$ ipython --no-banner

In [1]: import numpy as np

In [2]: from numpy import linalg as LA

In [3]: np.set_printoptions(suppress=True, linewidth=120)

In [4]: def tidy(a):
   ...:     return np.round(a, 1) + 0
   ...: 

In [5]: X = np.load("block11.npy")

In [6]: X
Out[6]: 
array([[0, 1, 1, 0],
       [1, 0, 0, 0],
       [1, 0, 0, 1],
       [0, 0, 1, 0]])

In [7]: # equal to its transpose

In [8]: evals, evecs = LA.eigh(X)

In [9]: tidy(evecs @ np.diag(evals) @ evecs.T)
Out[9]: 
array([[0., 1., 1., 0.],
       [1., 0., 0., 0.],
       [1., 0., 0., 1.],
       [0., 0., 1., 0.]])

In [10]: print(tidy(LA.eigvalsh(X + -3 * np.eye(4))))
[-4.6 -3.6 -2.4 -1.4]

In [11]: tidy(evals)
Out[11]: array([-1.6, -0.6,  0.6,  1.6])

In [12]: print(evals.sum(), np.trace(X))
0.0 0

In [13]: evals, evecs = LA.eigh(X)

In [14]: vec = np.array([2, 1, 3, 0])

In [15]: print((np.sign(evecs[:, -1].round(6)) == np.sign(evecs[0, -1].round(6))).astype(int))
[1 1 1 1]

In [16]: tidy(LA.eigvalsh(X[1:, 1:]))
Out[16]: array([-1.,  0.,  1.])

In [17]: vec @ X @ vec
Out[17]: np.int64(16)

In [18]: print([round(float(LA.det(X[:i, :i])), 2) + 0 for i in range(1, 5)])
[0.0, -1.0, 0.0, 1.0]

In [19]: X @ X
Out[19]: 
array([[2, 0, 0, 1],
       [0, 1, 1, 0],
       [0, 1, 2, 0],
       [1, 0, 0, 1]])

In [20]: X.sum(axis=0)
Out[20]: array([2, 1, 2, 1])

In [21]: np.argwhere(np.triu(X))
Out[21]: 
array([[0, 1],
       [0, 2],
       [2, 3]])

In [22]: Lm = np.diag(X.sum(axis=1)) - X

In [23]: (LA.eigvalsh(Lm) < 1e-8).sum()
Out[23]: np.int64(1)

In [24]: print(LA.matrix_rank(Lm))
3

In [25]: round(LA.det(Lm[1:, 1:]))
Out[25]: 1

In [26]: W = np.array([[-1, 1, 3, 1], [-2, -3, 0, -3], [3, 0, -3, 3], [-1, -3, 3, 0]])

In [27]: b = np.array([-2, 2, 3, -1])

In [28]: act = np.maximum(X @ W + b, 0)

In [29]: (act > 0).astype(int)
Out[29]: 
array([[0, 0, 0, 0],
       [0, 1, 1, 0],
       [0, 0, 1, 0],
       [1, 1, 0, 1]])

In [30]: C = np.array([[4, 9, -1], [-8, 5, 1], [-6, -6, 1], [-3, 6, 8]])

In [31]: (act @ C).round(6).argmax(axis=1)
Out[31]: array([0, 2, 2, 1])

In [32]: mat = np.loadtxt("data.csv", delimiter=",")

In [33]: mat
Out[33]: 
array([[0., 1., 1.],
       [1., 0., 1.],
       [1., 1., 0.]])

In [34]: tidy(LA.eigvalsh(mat).min())
Out[34]: np.float64(-1.0)

In [35]: try:
    ...:     LA.cholesky(mat)
    ...: except LA.LinAlgError as e:
    ...:     print("failed:", e)
    ...: 
failed: Matrix is not positive definite

In [36]: np.sort(np.abs(np.fft.fft(mat[0]))), tidy(np.sort(LA.svd(mat, compute_uv=False)))
Out[36]: (array([1., 1., 2.]), array([1., 1., 2.]))

In [37]: np.allclose(mat @ mat.T, mat.T @ mat)
Out[37]: True

In [38]: np.fft.fft(mat[0])
Out[38]: array([ 2.+0.j, -1.+0.j, -1.+0.j])

In [39]: f = np.array([3, 1, 1])

In [40]: A2 = mat + np.outer(f, np.eye(3)[0])

In [41]: LA.matrix_rank(LA.inv(A2) - LA.inv(mat), tol=1e-8)
Out[41]: np.int64(1)

In [42]: tidy(LA.det(A2) / LA.det(mat)), tidy(1 + LA.solve(mat, f)[0])
Out[42]: (np.float64(0.5), np.float64(0.5))

In [43]: LA.matrix_rank(A2 - mat)
Out[43]: np.int64(1)

In [44]: feats = np.array([[1, 3], [5, 15], [-5, -15], [-1, -3]])

In [45]: # column 1 dominates

In [46]: rank = LA.matrix_rank(feats)

In [47]: rank
Out[47]: np.int64(1)

In [48]: N = LA.svd(feats)[2][rank:].T

In [49]: print([int(LA.matrix_rank(np.delete(feats, i, axis=0))) for i in range(4)])
[1, 1, 1, 1]

In [50]: print(tidy(N[:, 0] / N[np.abs(N[:, 0]).round(6).argmax(), 0]))
[ 1.  -0.3]

In [51]: np.allclose(feats @ N, 0)
Out[51]: True

In [52]: tidy(N @ N.T)
Out[52]: 
array([[ 0.9, -0.3],
       [-0.3,  0.1]])

In [53]: print([int(LA.matrix_rank(feats[:, :j + 1])) for j in range(2)])
[1, 1]

In [54]: M = np.load("a.npy")

In [55]: M
Out[55]: 
array([[ 2.1,  5.1, -9. ],
       [ 1.9,  5. , -9.1],
       [ 1.9,  4.9, -8.9],
       [ 1.9,  5.1, -9. ],
       [ 1.9,  5. , -9. ],
       [ 2.1,  5. , -9. ],
       [ 2.1,  4.8, -9. ],
       [ 2. ,  5. , -9.1],
       [ 2.2,  5.1, -9. ],
       [ 3. , -1. ,  4.8],
       [ 2.9, -0.9,  5. ],
       [ 2.9, -1. ,  5. ],
       [ 2.9, -0.9,  5.1],
       [ 3. , -0.9,  4.8],
       [ 2.9, -0.9,  5.2],
       [ 2.9, -1.2,  5. ],
       [ 3. , -1. ,  4.9],
       [ 3. , -1.1,  4.9],
       [ 7. ,  1. , -6.2],
       [ 7. ,  0.9, -5.9],
       [ 6.9,  1.1, -5.9],
       [ 6.9,  1. , -6. ],
       [ 7.1,  1.1, -6.1],
       [ 7. ,  1. , -6. ],
       [ 6.8,  0.9, -5.8],
       [ 7.2,  0.9, -6.1],
       [ 6.9,  1. , -5.9]])

In [56]: idx = M[:, 1] > np.median(M[:, 1])

In [57]: f = M[idx].mean(axis=0) - M[~idx].mean(axis=0)

In [58]: tidy(f)
Out[58]: array([-1.8,  4.4, -8.6])

In [59]: ((M - M.mean(axis=0)) @ f > 0).astype(int)
Out[59]: array([1, 1, 1, 1, 1, 1, 1, 1, 1, 0, 0, 0, 0, 0, 0, 0, 0, 0, 1, 1, 1, 1, 1, 1, 1, 1, 1])

In [60]: print(idx.astype(int))
[1 1 1 1 1 1 1 1 1 0 0 0 0 0 0 0 0 0 0 0 1 0 1 0 0 0 0]
